% python3 -q
>>> import numpy as np
>>> from numpy import linalg as LA
>>> np.set_printoptions(precision=3, suppress=True, linewidth=160, legacy="1.25")
>>> rd = lambda a: np.round(a, 3) + 0
>>> A = np.load("run15.npy")
>>> A
array([[  8.686,  -1.822, -15.981],
       [  9.127,  -0.159, -15.145],
       [  8.319,  -0.53 , -15.087],
       [  9.154,  -0.674, -15.164],
       [ 10.817,   0.036, -13.628],
       [  9.997,  -0.189, -15.468],
       [  9.998,  -0.193, -15.405],
       [  8.539,   1.5  , -16.044],
       [  7.621,  -2.201, -15.453],
       [  8.539,  -1.067, -14.651],
       [ 10.546,  -1.289, -13.668],
       [  9.836,   0.399, -14.346],
       [  8.141,  -1.769, -14.117],
       [ 10.093,  -0.874, -15.488],
       [  7.611,  -0.688, -14.144],
       [  7.687,   0.354, -14.619],
       [  9.804,  -0.825, -16.124],
       [  9.418,   0.487, -14.174],
       [  8.323,   1.193, -14.764],
       [  8.164,   0.156, -14.735],
       [  8.355,   1.15 , -15.   ],
       [  7.389,   0.132, -16.82 ]])
>>> B = np.c_[A[:, :2] @ np.array([[-2, 3], [2, -2]]), np.array([-3, 6, -6, 2, -9, 2, -6, -2, 5, 7, -7, 6, 0, -6, -5, 7, -1, 1, -9, -3, -3, 1])]
>>> rd(B)
array([[-21.016,  29.702,  -3.   ],
       [-18.572,  27.699,   6.   ],
       [-17.698,  26.017,  -6.   ],
       [-19.656,  28.81 ,   2.   ],
       [-21.562,  32.379,  -9.   ],
       [-20.372,  30.369,   2.   ],
       [-20.382,  30.38 ,  -6.   ],
       [-14.078,  22.617,  -2.   ],
       [-19.644,  27.265,   5.   ],
       [-19.212,  27.751,   7.   ],
       [-23.67 ,  34.216,  -7.   ],
       [-18.874,  28.71 ,   6.   ],
       [-19.82 ,  27.961,   0.   ],
       [-21.934,  32.027,  -6.   ],
       [-16.598,  24.209,  -5.   ],
       [-14.666,  22.353,   7.   ],
       [-21.258,  31.062,  -1.   ],
       [-17.862,  27.28 ,   1.   ],
       [-14.26 ,  22.583,  -9.   ],
       [-16.016,  24.18 ,  -3.   ],
       [-14.41 ,  22.765,  -3.   ],
       [-14.514,  21.903,   1.   ]])
>>> LA.matrix_rank(B)
3
>>> LA.matrix_rank(np.c_[A, B])
4
>>> round(np.log10(LA.cond(A)))
1
>>> [round(float(x), 3) for x in LA.svd(A, compute_uv=False)[:3]]
[81.94, 4.874, 4.498]
>>> LA.matrix_rank(A, rtol=0.1)
1
>>> Xc = (A - A.mean(axis=0)) / A.std(axis=0)
>>> np.argwhere(np.abs(Xc) > 2)
array([[21,  2]])
>>> Xc.std(axis=0)
array([1., 1., 1.])
>>> c = LA.lstsq(np.delete(Xc, 2, axis=1), Xc[:, 2])[0]
>>> rd(c)
array([ 0.256, -0.021])
>>> rd(1 - np.var(Xc[:, 2] - np.delete(Xc, 2, axis=1) @ c))
0.066
>>> Uu, s, VT = LA.svd(A)
>>> rd(s)
array([81.94 ,  4.874,  4.498])
>>> B = Uu[:, :1] @ np.diag(s[:1]) @ VT[:1]
>>> rd(LA.norm(A - B, 2)), rd(s[1])
(4.874, 4.874)
>>> rd(np.abs(A - B).max())
2.008
>>> rd(LA.norm(A - B) / LA.norm(A))
0.081
>>> Xc = A - A.mean(axis=0)
>>> Uu, s, VT = LA.svd(Xc, full_matrices=False)
>>> rd(np.abs(VT[-1]))
array([0.422, 0.034, 0.906])
>>> (np.sign(Uu[:, 0]) == np.sign(Uu[0, 0])).astype(int)
array([1, 0, 1, 0, 0, 0, 0, 1, 1, 1, 0, 0, 1, 0, 1, 1, 0, 0, 1, 1, 1, 1])
>>> LA.matrix_rank(Xc)
3
>>> rd((s ** 2).sum() ** 2 / (s ** 4).sum())
2.805
>>> np.abs(VT[0]).argmax()
0
>>> np.abs(Uu[:, 0]).argmax()
4
>>> np.searchsorted(np.cumsum(s ** 2) / (s ** 2).sum(), 0.9) + 1
3
>>> feats = np.loadtxt("sample18.csv", delimiter=",")
>>> rd(feats)
array([[-0.744, -0.19 ,  0.503,  0.396],
       [-0.372, -0.677, -0.464, -0.434],
       [-0.531,  0.696, -0.167, -0.453],
       [-0.159,  0.144, -0.71 ,  0.671]])
>>> # columns are unit length and at right angles
>>> rd(LA.eigvals(feats))
array([-1.   +0.j   , -0.459+0.889j, -0.459-0.889j,  1.   +0.j   ])
>>> rd(np.einsum("ij,ji->", feats, feats))
0.841
>>> rd(LA.eigvals(feats).sum().real)
-0.917
>>> rd(LA.det(feats[::-1]))
-1.0
>>> rd(np.einsum("ii->", feats))
-0.917
>>> q, V = LA.qr(feats[:, :3])[0], LA.qr(feats[:, 3:])[0]
>>> s = LA.svd(q.T @ V, compute_uv=False)
>>> (s > 0.9).sum()
0
>>> rd(LA.norm(q @ q.T - V @ V.T, 2))
1.0
>>> rng = np.random.default_rng(883934)
>>> idx = rng.permutation(4)
>>> idx
array([1, 2, 0, 3])
>>> B = feats[idx][:, idx]
>>> rd(np.diag(B))
array([-0.677, -0.167, -0.744,  0.671])
>>> np.allclose(B, feats)
False
>>> idx = rng.permutation(4)
>>> B = feats[:, idx] * rng.choice([-1, 1], 4)
>>> rd(B)
array([[-0.503,  0.19 ,  0.396,  0.744],
       [ 0.464,  0.677, -0.434,  0.372],
       [ 0.167, -0.696, -0.453,  0.531],
       [ 0.71 , -0.144,  0.671,  0.159]])
>>> Uu, _, VT = LA.svd(feats.T @ B)
>>> idx
array([2, 1, 3, 0])
>>> rd(Uu @ VT)
array([[ 0.,  0.,  0., -1.],
       [ 0., -1.,  0.,  0.],
       [-1.,  0.,  0.,  0.],
       [ 0.,  0.,  1.,  0.]])
>>> K = np.load("w.npy")
>>> K
array([[ 0., -2.],
       [-2.,  0.]])
>>> # symmetric
>>> (K - K.T) / 2
array([[0., 0.],
       [0., 0.]])
>>> rd(np.abs(LA.eigvals(K)).max())
2.0
>>> rd(np.sort(np.abs(LA.eigvals(K))))
array([2., 2.])
>>> rd(LA.matrix_power(K, 3))
array([[ 0., -8.],
       [-8.,  0.]])
>>> np.allclose(K @ K.T, K.T @ K)
True
>>> mat = np.load("data.npy")
>>> mat
array([[ 1,  0,  0],
       [ 1, -2,  0],
       [ 1,  3,  2]])
>>> # triangular
>>> x = np.array([6, 7, 0])
>>> y = mat @ x
>>> c, lr = np.zeros(3), 1 / LA.norm(mat, 2) ** 2
>>> for i in range(12):
...     c -= lr * mat.T @ (mat @ c - y)
...     if i % 2 == 0: print(i, round(LA.norm(mat @ c - y), 3))
... 
0 5.146
2 3.776
4 3.051
6 2.675
8 2.467
10 2.334
>>> rd(LA.cond(mat))
7.567
>>> rd(c)
array([3.859, 5.585, 3.385])
>>> mat @ mat
array([[ 1,  0,  0],
       [-1,  4,  0],
       [ 6,  0,  4]])
>>> rd(np.sort(LA.eigvals(mat)))
array([-2.,  1.,  2.])
>>> B = LA.inv(mat)
>>> mat @ B
array([[1., 0., 0.],
       [0., 1., 0.],
       [0., 0., 1.]])
>>> rd(LA.inv(B))
array([[ 1.,  0.,  0.],
       [ 1., -2.,  0.],
       [ 1.,  3.,  2.]])
>>> rd(LA.cond(mat))
7.567
>>> rd(LA.det(mat) * B)
array([[-4.,  0.,  0.],
       [-2.,  2.,  0.],
       [ 5., -3., -2.]])
>>> q, V = LA.qr(mat[:, :2])[0], LA.qr(mat[:, 2:])[0]
>>> s = LA.svd(q.T @ V, compute_uv=False)
>>> rd(LA.norm(q @ q.T - V @ V.T, 2))
1.0
>>> rd(np.degrees(np.arccos(s.clip(0, 1))))
array([18.932])
>>> B = np.array([[4, 3, -6], [0, 8, 3], [6, 6, 6]])
>>> F = np.triu(B)
>>> F
array([[ 4,  3, -6],
       [ 0,  8,  3],
       [ 0,  0,  6]])
>>> # triangular: eigenvalues sit on the diagonal
>>> x = np.array([3, -1, 3])
>>> y = F @ x
>>> c, lr = np.zeros(3), 1 / LA.norm(F, 2) ** 2
>>> for i in range(300):
...     c -= lr * F.T @ (F @ c - y)
...     if i % 50 == 0: print(i, round(LA.norm(F @ c - y), 3))
... 
0 8.641
50 0.36
100 0.015
150 0.001
200 0.0
250 0.0
>>> rd(c)
array([ 3., -1.,  3.])
>>> rd(LA.cond(F))
4.031
>>> q = F.astype(float).copy()
>>> for j in range(3):
...     q[:, j] -= q[:, :j] @ (q[:, :j].T @ q[:, j])
...     q[:, j] /= LA.norm(q[:, j])
... 
>>> q
array([[1., 0., 0.],
       [0., 1., 0.],
       [0., 0., 1.]])
>>> q.T @ F
array([[ 4.,  3., -6.],
       [ 0.,  8.,  3.],
       [ 0.,  0.,  6.]])
>>> q.T @ q
array([[1., 0., 0.],
       [0., 1., 0.],
       [0., 0., 1.]])
>>> J = np.array([[9, 0], [5, 23]])
>>> idx = rng.permutation(2)
>>> B = J[:, idx] * rng.choice([-1, 1], 2)
>>> B
array([[  0,   9],
       [-23,   5]])
>>> Uu, _, VT = LA.svd(J.T @ B)
>>> rd(LA.lstsq(J, B)[0])
array([[ 0.,  1.],
       [-1.,  0.]])
>>> idx
array([1, 0])
>>> hat = np.triu(np.array([[-4, 4], [1, -1]]), 1) + np.eye(2)
>>> B = hat @ J @ LA.inv(hat)
>>> hat @ J - J @ hat
array([[ 20.,  56.],
       [  0., -20.]])
>>> B
array([[ 29., -24.],
       [  5.,   3.]])
>>> M = np.loadtxt("test5.csv", delimiter=",")
>>> M
array([[ 2.,  3.,  4.,  5.,  6.],
       [ 7.,  8.,  9., 10., 11.],
       [12., 13., 14., 15., 16.],
       [17., 18., 19., 20., 21.]])
>>> LA.cond(M) > 100
True
>>> LA.matrix_rank(M, rtol=0.1)
1
>>> W0 = np.load("dump.npy")
>>> W0
array([[ 2.2  , -1.1  , -1.2  ,  0.1  ],
       [ 1.6  ,  0.4  ,  1.   , -2.3  ],
       [ 2.595, -1.155, -0.734, -0.063],
       [ 1.2  , -1.   ,  0.6  , -0.1  ]])
>>> W1 = np.array([[-1, -2, 0, 1, -1, 2],
...     [0, 1, 2, -2, -2, 2],
...     [2, 2, 0, -2, 1, 2],
...     [0, 0, 1, 0, -2, -2]])
>>> c = np.array([3, 2, 0, 1, 5, 0])
>>> hid = np.maximum(W0 @ W1 + c, 0)
>>> (hid > 0).mean(axis=0)
array([0.5 , 0.25, 0.  , 0.75, 1.  , 0.75])
>>> (hid > 0).astype(int)
array([[0, 0, 0, 1, 1, 0],
       [1, 1, 0, 0, 1, 1],
       [0, 0, 0, 1, 1, 1],
       [1, 0, 0, 1, 1, 1]])
>>> C = np.array([[-8, 2], [5, 5], [7, 2], [-3, 9], [-7, -5], [5, 8]])
>>> (hid @ C).round(6).argmax(axis=1)
array([1, 1, 1, 1])
>>> W1 @ C
array([[12, 18],
       [49, 17],
       [ 3,  7],
       [11, -4]])
>>> B = LA.inv(W0)
>>> rd(LA.inv(B))
array([[ 2.2  , -1.1  , -1.2  ,  0.1  ],
       [ 1.6  ,  0.4  ,  1.   , -2.3  ],
       [ 2.595, -1.155, -0.734, -0.063],
       [ 1.2  , -1.   ,  0.6  , -0.1  ]])
>>> rd(W0 @ B)
array([[1., 0., 0., 0.],
       [0., 1., 0., 0.],
       [0., 0., 1., 0.],
       [0., 0., 0., 1.]])
>>> rd(LA.det(W0) * LA.det(B))
1.0
